In [1]: import numpy as np

In [2]: np.set_printoptions(precision=1, suppress=True, linewidth=200, sign=" ")

In [3]: tidy = lambda a: np.round(a, 1) + 0

In [4]: F = np.load("case15.npy")

In [5]: F
Out[5]: 
array([[-1.1, -1.3, -0.3, -1.1,  0.3, -0.6],
       [ 1.4,  0.7, -0.9, -0.1,  1. ,  1.1],
       [-0.4, -0.4,  0.6,  0.3, -0.5,  0.7],
       [ 1.1,  1. , -1. , -0.8,  0.4,  0.1],
       [ 1.8, -1.7, -1.7,  0.3, -1. ,  0.7],
       [ 0.4, -0.9,  1.6,  0.2, -0.1, -1.7],
       [-0.4,  0. ,  0. ,  0. , -0.7, -0.3],
       [ 0.4, -0.8,  1. , -0.9,  1.1,  2.2],
       [ 2.7,  3. ,  3. , -2.1,  2.7, -0.6],
       [ 1.4,  0.7, -1.4, -0.2,  1.2,  1.1],
       [ 0.3,  0.2, -0.1, -0.9,  0.3,  0.2],
       [ 0.1,  0.5,  0.5, -0.8, -0.9,  0.9]])

In [6]: cen = F - F.mean(axis=0)

In [7]: U, sig, Vt = np.linalg.svd(cen, full_matrices=False)

In [8]: tidy(cen.mean(axis=0))
Out[8]: array([ 0.,  0.,  0.,  0.,  0.,  0.])

In [9]: print((np.sign(U[:, 0]) == np.sign(U[0, 0])).astype(int))
[ 1  0  1  0  1  1  1  0  0  0  1  1]

In [10]: tidy(np.abs(Vt[-1]))
Out[10]: array([ 0.3,  0.2,  0. ,  0.8,  0.4,  0. ])

In [11]: np.linalg.matrix_rank(cen)
Out[11]: np.int64(6)

In [12]: np.searchsorted(np.cumsum(sig ** 2) / (sig ** 2).sum(), 0.9) + 1
Out[12]: np.int64(4)

In [13]: tidy(sig ** 2 / (sig ** 2).sum())
Out[13]: array([ 0.5,  0.2,  0.1,  0.1,  0.1,  0. ])

In [14]: tidy((sig ** 2).sum() ** 2 / (sig ** 4).sum())
Out[14]: np.float64(3.0)

In [15]: tidy(Vt[0] * np.sign(Vt[0, np.abs(Vt[0]).argmax()]))
Out[15]: array([ 0.3,  0.6,  0.5, -0.3,  0.5, -0.1])

In [16]: proj = F @ np.linalg.solve(F.T @ F, F.T)

In [17]: tidy(np.trace(proj))
Out[17]: np.float64(6.0)

In [18]: tidy(np.diag(proj))
Out[18]: array([ 0.8,  0.3,  0.2,  0.3,  0.9,  0.6,  0.1,  0.8,  0.9,  0.4,  0.2,  0.7])

In [19]: tidy(proj @ F[:, 3])
Out[19]: array([-1.1, -0.1,  0.3, -0.8,  0.3,  0.2,  0. , -0.9, -2.1, -0.2, -0.9, -0.8])

In [20]: np.allclose(proj @ proj, proj)
Out[20]: True

In [21]: tidy(proj)
Out[21]: 
array([[ 0.8, -0.2, -0.2,  0.1,  0. ,  0. ,  0. ,  0.1, -0.1,  0. ,  0.2, -0.1],
       [-0.2,  0.3,  0. ,  0.1,  0.1, -0.2, -0.1,  0.1,  0.1,  0.3,  0. , -0.1],
       [-0.2,  0. ,  0.2, -0.2,  0. ,  0. ,  0. ,  0.2, -0.1, -0.1, -0.1,  0.2],
       [ 0.1,  0.1, -0.2,  0.3,  0.1, -0.2,  0.1, -0.2,  0.1,  0.1,  0.2,  0.1],
       [ 0. ,  0.1,  0. ,  0.1,  0.9,  0.2,  0. ,  0. , -0.1,  0.1,  0.1,  0.1],
       [ 0. , -0.2,  0. , -0.2,  0.2,  0.6,  0. ,  0. ,  0.2, -0.2, -0.1, -0.2],
       [ 0. , -0.1,  0. ,  0.1,  0. ,  0. ,  0.1, -0.1,  0. , -0.1,  0. ,  0.2],
       [ 0.1,  0.1,  0.2, -0.2,  0. ,  0. , -0.1,  0.8,  0.1,  0.1,  0. ,  0.1],
       [-0.1,  0.1, -0.1,  0.1, -0.1,  0.2,  0. ,  0.1,  0.9,  0. ,  0.1,  0.1],
       [ 0. ,  0.3, -0.1,  0.1,  0.1, -0.2, -0.1,  0.1,  0. ,  0.4,  0. , -0.2],
       [ 0.2,  0. , -0.1,  0.2,  0.1, -0.1,  0. ,  0. ,  0.1,  0. ,  0.2,  0.2],
       [-0.1, -0.1,  0.2,  0.1,  0.1, -0.2,  0.2,  0.1,  0.1, -0.2,  0.2,  0.7]])

In [22]: evals, V = np.linalg.eigvalsh(proj)
---------------------------------------------------------------------------
ValueError                                Traceback (most recent call last)
Cell In[22], line 1
----> 1 evals, V = np.linalg.eigvalsh(proj)

ValueError: too many values to unpack (expected 2)

In [23]: evals, V = np.linalg.eigh(proj)

In [24]: tidy(np.linalg.eigvalsh(proj @ proj))
Out[24]: array([ 0.,  0.,  0.,  0.,  0.,  0.,  1.,  1.,  1.,  1.,  1.,  1.])

In [25]: tidy(evals)
Out[25]: array([ 0.,  0.,  0.,  0.,  0.,  0.,  1.,  1.,  1.,  1.,  1.,  1.])

In [26]: print(np.unique(evals.round(6) + 0, return_counts=True)[1])
[ 6  6]

In [27]: tidy(evals.sum()), tidy(np.trace(proj))
Out[27]: (np.float64(6.0), np.float64(6.0))

In [28]: print(tidy(V.T @ proj @ V))
[[ 0.  0.  0.  0.  0.  0.  0.  0.  0.  0.  0.  0.]
 [ 0.  0.  0.  0.  0.  0.  0.  0.  0.  0.  0.  0.]
 [ 0.  0.  0.  0.  0.  0.  0.  0.  0.  0.  0.  0.]
 [ 0.  0.  0.  0.  0.  0.  0.  0.  0.  0.  0.  0.]
 [ 0.  0.  0.  0.  0.  0.  0.  0.  0.  0.  0.  0.]
 [ 0.  0.  0.  0.  0.  0.  0.  0.  0.  0.  0.  0.]
 [ 0.  0.  0.  0.  0.  0.  1.  0.  0.  0.  0.  0.]
 [ 0.  0.  0.  0.  0.  0.  0.  1.  0.  0.  0.  0.]
 [ 0.  0.  0.  0.  0.  0.  0.  0.  1.  0.  0.  0.]
 [ 0.  0.  0.  0.  0.  0.  0.  0.  0.  1.  0.  0.]
 [ 0.  0.  0.  0.  0.  0.  0.  0.  0.  0.  1.  0.]
 [ 0.  0.  0.  0.  0.  0.  0.  0.  0.  0.  0.  1.]]

In [29]: other = np.c_[F[:, :3] @ np.array([[3, 3, 2], [-1, 4, -3], [5, -2, 1]]), np.array([6, 3, 0, 2, 3, 3, 4, 3, 4, 6, 6, 0])]

In [30]: tidy(other)
Out[30]: 
array([[-3.5, -7.9,  1.4,  6. ],
       [-1. ,  8.8, -0.2,  3. ],
       [ 2.2, -4. ,  1. ,  0. ],
       [-2.7,  9.3, -1.8,  2. ],
       [-1.4,  2. ,  7. ,  3. ],
       [10.1, -5.6,  5.1,  3. ],
       [-1.2, -1.2, -0.8,  4. ],
       [ 7. , -4. ,  4.2,  3. ],
       [20.1, 14.1, -0.6,  4. ],
       [-3.5,  9.8, -0.7,  6. ],
       [ 0.2,  1.9, -0.1,  6. ],
       [ 2.3,  1.3, -0.8,  0. ]])

In [31]: tidy(np.linalg.norm(np.linalg.qr(F)[0].T @ other, axis=0) ** 2 / ((other ** 2).sum(axis=0) + 1e-12))
Out[31]: array([ 1. ,  1. ,  1. ,  0.7])

In [32]: X = np.array([[2.0, 1.0, 0.0, 0.0],
    ...:     [0.0, 2.0, 1.0, 0.0],
    ...:     [0.0, 0.0, 2.0, 1.0],
    ...:     [0.0, 0.0, 0.0, 2.0]])

In [33]: rng = np.random.default_rng(4630)

In [34]: labels = rng.permutation(4)

In [35]: labels
Out[35]: array([ 0,  2,  3,  1])

In [36]: other = X[labels][:, labels]

In [37]: print(np.allclose(other, X))
False

In [38]: other
Out[38]: 
array([[ 2.,  0.,  0.,  1.],
       [ 0.,  2.,  1.,  0.],
       [ 0.,  0.,  2.,  0.],
       [ 0.,  1.,  0.,  2.]])

In [39]: tidy(np.linalg.det(other)), tidy(np.linalg.det(X[labels]))
Out[39]: (np.float64(16.0), np.float64(16.0))

In [40]: np.trace(other)
Out[40]: np.float64(8.0)

In [41]: np.diag(other)
Out[41]: array([ 2.,  2.,  2.,  2.])

In [42]: evals, V = np.linalg.eig(other)

In [43]: tidy(np.sort(np.linalg.eigvals(other @ other)))
Out[43]: array([ 4.,  4.,  4.,  4.])

In [44]: print(evals)
[ 2.  2.  2.  2.]

In [45]: other = X / np.sqrt((X ** 2).mean(axis=1, keepdims=True))

In [46]: print(tidy(other[0]))
[ 1.8  0.9  0.   0. ]

In [47]: tidy(np.linalg.norm(other, axis=1))
Out[47]: array([ 2.,  2.,  2.,  2.])

In [48]: np.linalg.matrix_rank(X - X.mean(axis=1, keepdims=True))
Out[48]: np.int64(3)

In [49]: A = np.load("mat.npy")

In [50]: print(tidy(A))
[[ 11.5  -3.8  -9.5]
 [  8.6  -2.5  -6.9]
 [  8.5  -2.4  -6.7]
 [  6.5  -1.5  -5. ]
 [  1.6   0.5  -0.9]
 [  1.1   0.5  -0.6]
 [  1.    0.5  -0.6]
 [  1.    0.5  -0.6]
 [  0.5   0.4  -0.2]
 [  0.    0.    0. ]
 [ -0.2  -0.3   0.1]
 [ -0.3  -0.3   0.1]
 [ -1.7  -2.3   1. ]
 [ -2.3  -3.1   1.4]
 [ -2.5  -3.4   1.6]
 [ -2.9  -3.9   2. ]
 [ -3.1  -4.1   2.1]
 [ -3.2  -4.3   2.2]
 [ -5.2  -6.4   3.8]
 [ -5.4  -6.6   4. ]
 [ -5.9  -7.1   4.5]
 [ -6.1  -7.3   4.7]
 [ -9.4 -10.1   7.6]
 [ -9.7 -10.3   7.9]]

In [51]: O, R = np.linalg.qr(A)

In [52]: tidy(R)
Out[52]: 
array([[-26.1, -12.1,  20.5],
       [  0. ,  18.9,   0.6],
       [  0. ,   0. ,  -1.1]])

In [53]: tidy(O.T @ O)
Out[53]: 
array([[ 1.,  0.,  0.],
       [ 0.,  1.,  0.],
       [ 0.,  0.,  1.]])

In [54]: print(tidy(np.abs(np.diag(R))))
[ 26.1  18.9   1.1]

In [55]: tidy(O @ R)
Out[55]: 
array([[ 11.5,  -3.8,  -9.5],
       [  8.6,  -2.5,  -6.9],
       [  8.5,  -2.4,  -6.7],
       [  6.5,  -1.5,  -5. ],
       [  1.6,   0.5,  -0.9],
       [  1.1,   0.5,  -0.6],
       [  1. ,   0.5,  -0.6],
       [  1. ,   0.5,  -0.6],
       [  0.5,   0.4,  -0.2],
       [  0. ,   0. ,   0. ],
       [ -0.2,  -0.3,   0.1],
       [ -0.3,  -0.3,   0.1],
       [ -1.7,  -2.3,   1. ],
       [ -2.3,  -3.1,   1.4],
       [ -2.5,  -3.4,   1.6],
       [ -2.9,  -3.9,   2. ],
       [ -3.1,  -4.1,   2.1],
       [ -3.2,  -4.3,   2.2],
       [ -5.2,  -6.4,   3.8],
       [ -5.4,  -6.6,   4. ],
       [ -5.9,  -7.1,   4.5],
       [ -6.1,  -7.3,   4.7],
       [ -9.4, -10.1,   7.6],
       [ -9.7, -10.3,   7.9]])

In [56]: O.shape, R.shape
Out[56]: ((24, 3), (3, 3))

In [57]: tidy(np.trace(O @ O.T))
Out[57]: np.float64(3.0)

In [58]: tidy(abs(R[0, 0])), tidy(np.linalg.norm(A[:, 0]))
Out[58]: (np.float64(26.1), np.float64(26.1))

In [59]: cov = A.T @ A

In [60]: tidy(np.linalg.eigvalsh(cov)[::-1])
Out[60]: array([ 1296.3,   307.4,     0.8])

In [61]: print(np.allclose(cov, cov.T))
True

In [62]: J = np.array([[0, -3, 3], [1, -1, -1], [3, 3, -3], [-2, 3, -1], [-3, -2, 3]])

In [63]: J[4] = J[1]

In [64]: J
Out[64]: 
array([[ 0, -3,  3],
       [ 1, -1, -1],
       [ 3,  3, -3],
       [-2,  3, -1],
       [ 1, -1, -1]])

In [65]: O, R = np.linalg.qr(J)

In [66]: tidy(O @ R)
Out[66]: 
array([[ 0., -3.,  3.],
       [ 1., -1., -1.],
       [ 3.,  3., -3.],
       [-2.,  3., -1.],
       [ 1., -1., -1.]])

In [67]: O.shape, R.shape
Out[67]: ((5, 3), (3, 3))

In [68]: np.trace(O @ O.T)
Out[68]: np.float64(3.0)

In [69]: W = np.array([[1, 1, 0, 2, 0], [1, 2, 2, 1, 2], [1, 0, 1, 2, 0]])

In [70]: b = np.array([4, 5, 4, 5, 3])

In [71]: hid = np.maximum(J @ W + b, 0)

In [72]: print((hid > 0).astype(int))
[[ 1  0  1  1  0]
 [ 1  1  1  1  1]
 [ 1  1  1  1  1]
 [ 1  1  1  1  1]
 [ 1  1  1  1  1]]

In [73]: basis = np.array([[-5, 5], [2, -3], [-1, 0], [-2, -2], [0, -4]])

In [74]: print(hid @ basis)
[[-37   4]
 [-16  -9]
 [-30 -59]
 [-15 -47]
 [-16  -9]]

In [75]: other = np.c_[J[:, :1] @ np.array([[1]]), np.array([3, 3, 2, 1, 2])]

In [76]: print(other)
[[ 0  3]
 [ 1  3]
 [ 3  2]
 [-2  1]
 [ 1  2]]

In [77]: print(tidy(np.linalg.norm(np.linalg.qr(J)[0].T @ other, axis=0) ** 2 / ((other ** 2).sum(axis=0) + 1e-12)))
[ 1.   0.3]

In [78]: np.linalg.matrix_rank(np.c_[J, other])
Out[78]: np.int64(4)

In [79]: tidy(np.linalg.norm(other - J @ np.linalg.lstsq(J, other)[0], axis=0))
Out[79]: array([ 0. ,  4.5])

In [80]: print(tidy(np.linalg.norm(J, 1)), tidy(np.linalg.norm(J, np.inf)))
11.0 9.0

In [81]: tidy(np.linalg.norm(J, axis=1))
Out[81]: array([ 4.2,  1.7,  5.2,  3.7,  1.7])

In [82]: np.linalg.norm(J, axis=1).argmax()
Out[82]: np.int64(2)

In [83]: tidy(np.linalg.norm(J, "nuc"))
Out[83]: np.float64(12.4)

In [84]: m1 = np.array([[0, 1, 1, 0], [1, 0, 1, 0], [1, 1, 0, 0], [0, 0, 0, 0]])

In [85]: np.linalg.matrix_power(m1, 4)
Out[85]: 
array([[ 6,  5,  5,  0],
       [ 5,  6,  5,  0],
       [ 5,  5,  6,  0],
       [ 0,  0,  0,  0]])

In [86]: print((m1 + m1.T) / 2)
[[ 0.  1.  1.  0.]
 [ 1.  0.  1.  0.]
 [ 1.  1.  0.  0.]
 [ 0.  0.  0.  0.]]

In [87]: print(np.allclose(m1 @ m1.T, m1.T @ m1))
True

In [88]: rank = np.linalg.matrix_rank(m1)

In [89]: rank
Out[89]: np.int64(3)

In [90]: null = np.linalg.svd(m1)[2][rank:].T

In [91]: null @ null.T
Out[91]: 
array([[ 0.,  0.,  0.,  0.],
       [ 0.,  0.,  0.,  0.],
       [ 0.,  0.,  0.,  0.],
       [ 0.,  0.,  0.,  1.]])

In [92]: print(np.linalg.matrix_rank(m1.T @ m1), np.linalg.matrix_rank(m1 @ m1.T))
3 3

In [93]: null.shape
Out[93]: (4, 1)

In [94]: [int(np.linalg.matrix_rank(np.delete(m1, i, axis=0))) for i in range(4)]
Out[94]: [2, 2, 2, 3]

In [95]: null[:, 0] / null[np.abs(null[:, 0]).round(6).argmax(), 0]
Out[95]: array([ 0.,  0.,  0.,  1.])

In [96]: np.allclose(m1 @ null, 0)
Out[96]: True

In [97]: evals, V = np.linalg.eigvalsh(m1)
---------------------------------------------------------------------------
ValueError                                Traceback (most recent call last)
Cell In[97], line 1
----> 1 evals, V = np.linalg.eigvalsh(m1)

ValueError: too many values to unpack (expected 2)

In [98]: evals, V = np.linalg.eigh(m1)

In [99]: tidy(V.T @ V)
Out[99]: 
array([[ 1.,  0.,  0.,  0.],
       [ 0.,  1.,  0.,  0.],
       [ 0.,  0.,  1.,  0.],
       [ 0.,  0.,  0.,  1.]])

In [100]: tidy(np.linalg.eigvalsh(m1 + 2 * np.eye(4)))
Out[100]: array([ 1.,  1.,  2.,  4.])

In [101]: print(tidy(np.abs(V[:, -1])))
[ 0.6  0.6  0.6  0. ]

In [102]: np.unique(evals.round(6) + 0, return_counts=True)[1]
Out[102]: array([ 2,  1,  1])

In [103]: labels = rng.permutation(4)

In [104]: labels
Out[104]: array([ 0,  1,  3,  2])

In [105]: other = m1[labels][:, labels]

In [106]: other
Out[106]: 
array([[ 0,  1,  0,  1],
       [ 1,  0,  0,  1],
       [ 0,  0,  0,  0],
       [ 1,  1,  0,  0]])

In [107]: tidy(np.linalg.det(other)), tidy(np.linalg.det(m1[labels]))
Out[107]: (np.float64(0.0), np.float64(0.0))

In [108]: np.diag(other)
Out[108]: array([ 0,  0,  0,  0])

In [109]: basis = np.array([[2, -2, -3], [2, -2, 2]])

In [110]: W0 = np.repeat(basis, 13 // 2, axis=0)

In [111]: W0 = W0 + 0.1 * rng.normal(size=W0.shape)

In [112]: tidy(W0)
Out[112]: 
array([[ 2.2, -2.1, -3. ],
       [ 1.8, -2.2, -3.1],
       [ 2.1, -2. , -3. ],
       [ 2.1, -1.9, -3. ],
       [ 2. , -2. , -2.9],
       [ 1.8, -2. , -2.9],
       [ 1.9, -2.1,  2. ],
       [ 2. , -2.1,  2. ],
       [ 2. , -2.2,  2. ],
       [ 2.1, -2.1,  2. ],
       [ 2. , -2. ,  1.8],
       [ 2. , -1.9,  1.9]])

In [113]: cen = (W0 - W0.mean(axis=0)) / W0.std(axis=0)

In [114]: print(np.argwhere(np.abs(cen) > 2))
[[ 1  0]]

In [115]: tidy(cen.std(axis=0))
Out[115]: array([ 1.,  1.,  1.])

In [116]: b = np.linalg.lstsq(np.delete(cen, 1, axis=1), cen[:, 1])[0]

In [117]: np.abs(b).argmax()
Out[117]: np.int64(0)
